$ python3 -q
>>> import numpy as np
>>> from numpy import linalg as LA
>>> np.set_printoptions(suppress=True, linewidth=100)
>>> def rnd(a):
...     return np.round(a, 2) + 0
... 
>>> X = np.load("case18.npy")
>>> X
array([[1, 0, 0],
       [0, 0, 0],
       [0, 3, 0]])
>>> rnd(LA.norm(X, 2) / LA.norm(X))
np.float64(0.95)
>>> LA.cond(X) > 100
np.True_
>>> np.argsort(-LA.norm(X, axis=0).round(6), kind="stable")[:3]
array([1, 0, 2])
>>> LA.matrix_rank(X, rtol=0.1)
np.int64(2)
>>> x0 = np.array([2, 0, -2])
>>> h = np.maximum(X @ x0, 0)
>>> np.maximum(X @ (3 * x0), 0)
array([6, 0, 0])
>>> np.maximum(X @ x0, 0) - np.maximum(-X @ x0, 0)
array([2, 0, 0])
>>> np.unique(X.round(6), axis=0).shape
(3, 3)
>>> rnd(X @ LA.pinv(X) @ X)
array([[1., 0., 0.],
       [0., 0., 0.],
       [0., 3., 0.]])
>>> rnd(np.trace(LA.pinv(X) @ X))
np.float64(2.0)
>>> mat = np.array([[1.5, 0.7, 1.1],
...     [1.7, 0.6, -1.0],
...     [1.7, -0.6, -1.4],
...     [0.1, -1.0, 0.3],
...     [-0.7, 0.5, 0.7],
...     [-0.4, 1.4, -0.1],
...     [-1.2, -1.3, -1.0],
...     [0.9, -0.9, -2.7],
...     [0.3, 0.0, 1.0],
...     [1.3, -2.0, 0.9],
...     [0.4, -0.8, 2.0],
...     [1.0, 1.3, 0.3]])
>>> mat
array([[ 1.5,  0.7,  1.1],
       [ 1.7,  0.6, -1. ],
       [ 1.7, -0.6, -1.4],
       [ 0.1, -1. ,  0.3],
       [-0.7,  0.5,  0.7],
       [-0.4,  1.4, -0.1],
       [-1.2, -1.3, -1. ],
       [ 0.9, -0.9, -2.7],
       [ 0.3,  0. ,  1. ],
       [ 1.3, -2. ,  0.9],
       [ 0.4, -0.8,  2. ],
       [ 1. ,  1.3,  0.3]])
>>> hat = mat @ LA.solve(mat.T @ mat, mat.T)
>>> rnd(np.trace(hat))
np.float64(3.0)
>>> rnd(LA.eigvalsh(hat))
array([0., 0., 0., 0., 0., 0., 0., 0., 0., 1., 1., 1.])
